$ python3 -q
>>> import numpy as np
>>> np.set_printoptions(precision=2, suppress=True, linewidth=160)
>>> M = np.loadtxt("a.csv", delimiter=",")
>>> print(M)
[[ 8.15 12.14  3.06 20.06  9.06 10.01 13.94  8.78 17.06  2.91]
 [ 2.08  8.33  0.07 10.09  5.96  5.91  6.15  3.93  9.86  1.95]
 [ 7.08 11.98  5.88 11.07  7.04 11.14 11.06  8.03 11.04  7.13]
 [24.04 17.06 15.89 24.18  9.13 17.94 26.02 18.89 19.91 13.11]
 [19.06 10.87  5.77 14.97  6.03 10.01 14.19 13.08 17.89 10.88]
 [35.05 18.98 17.99 30.96  9.95 20.13 31.9  25.06 27.91 16.99]
 [24.76 17.05 13.04 33.09 10.94 16.99 28.97 19.95 25.83  8.94]
 [ 5.04  4.98  0.97  4.98  3.06  4.04  4.11  4.05  7.04  4.02]
 [24.17 11.07  9.14 20.07  5.99 10.97 19.24 15.83 19.91 10.98]
 [25.04 14.07 14.08 20.94  7.06 14.93 23.15 17.99 19.02 13.28]]
>>> cov = M.T @ M
>>> print(np.round(np.linalg.eigvalsh(cov)[::-1], 2) + 0)
[24007.88   349.48    91.75    82.87     0.21     0.09     0.06     0.03     0.01     0.  ]
>>> print(np.linalg.matrix_rank(cov))
10
>>> data = np.loadtxt("sample1.csv", delimiter=",")
>>> print(data)
[[  6.99   5.71   8.89]
 [-10.82   8.16 -10.48]
 [ -9.44   9.37  -9.2 ]
 [  7.81   7.85  10.18]
 [-10.41   7.95 -10.97]
 [  7.71   6.79   8.73]
 [  6.88   7.08   7.89]
 [-11.05   8.83  -8.78]
 [  6.39   5.85   9.48]
 [-10.86   8.13  -8.52]
 [-10.65   7.31 -11.14]
 [  9.25   5.38  10.21]
 [-11.16   9.2  -11.  ]
 [-10.86  11.14 -10.23]
 [  8.95   5.15   7.95]
 [-11.76   7.36  -9.46]
 [-10.33   7.34  -9.44]
 [-10.99   8.19  -9.58]
 [-10.54   7.92  -9.07]
 [-10.83   8.25 -10.1 ]
 [  8.6    7.79   6.83]
 [  9.79   6.11   8.83]
 [  7.75   5.51   9.77]
 [-11.8   10.38 -10.98]
 [-11.51   9.67  -9.43]
 [  7.43   4.99   9.58]
 [ -9.63   7.5   -8.23]
 [-10.1    9.25  -9.06]
 [  7.87   6.72  10.31]
 [-11.94   7.93  -6.9 ]
 [-10.67   9.77 -10.1 ]
 [  7.76   5.74  10.05]
 [ -9.29   8.06 -11.61]
 [  7.1    6.59   6.8 ]
 [  8.93   6.15   7.6 ]
 [  8.65   5.48   9.71]
 [  8.45   5.57   8.32]]
>>> P = data @ np.linalg.solve(data.T @ data, data.T)
>>> print(np.round(np.linalg.eigvalsh(P), 2) + 0)
[0. 0. 0. 0. 0. 0. 0. 0. 0. 0. 0. 0. 0. 0. 0. 0. 0. 0. 0. 0. 0. 0. 0. 0. 0. 0. 0. 0. 0. 0. 0. 0. 0. 0. 1. 1. 1.]
>>> print(np.diag(P))
[0.07 0.05 0.06 0.1  0.07 0.06 0.06 0.07 0.12 0.07 0.07 0.06 0.07 0.08 0.09 0.07 0.04 0.05 0.05 0.05 0.17 0.11 0.07 0.07 0.07 0.07 0.04 0.05 0.1  0.26 0.06
 0.08 0.18 0.07 0.12 0.06 0.06]
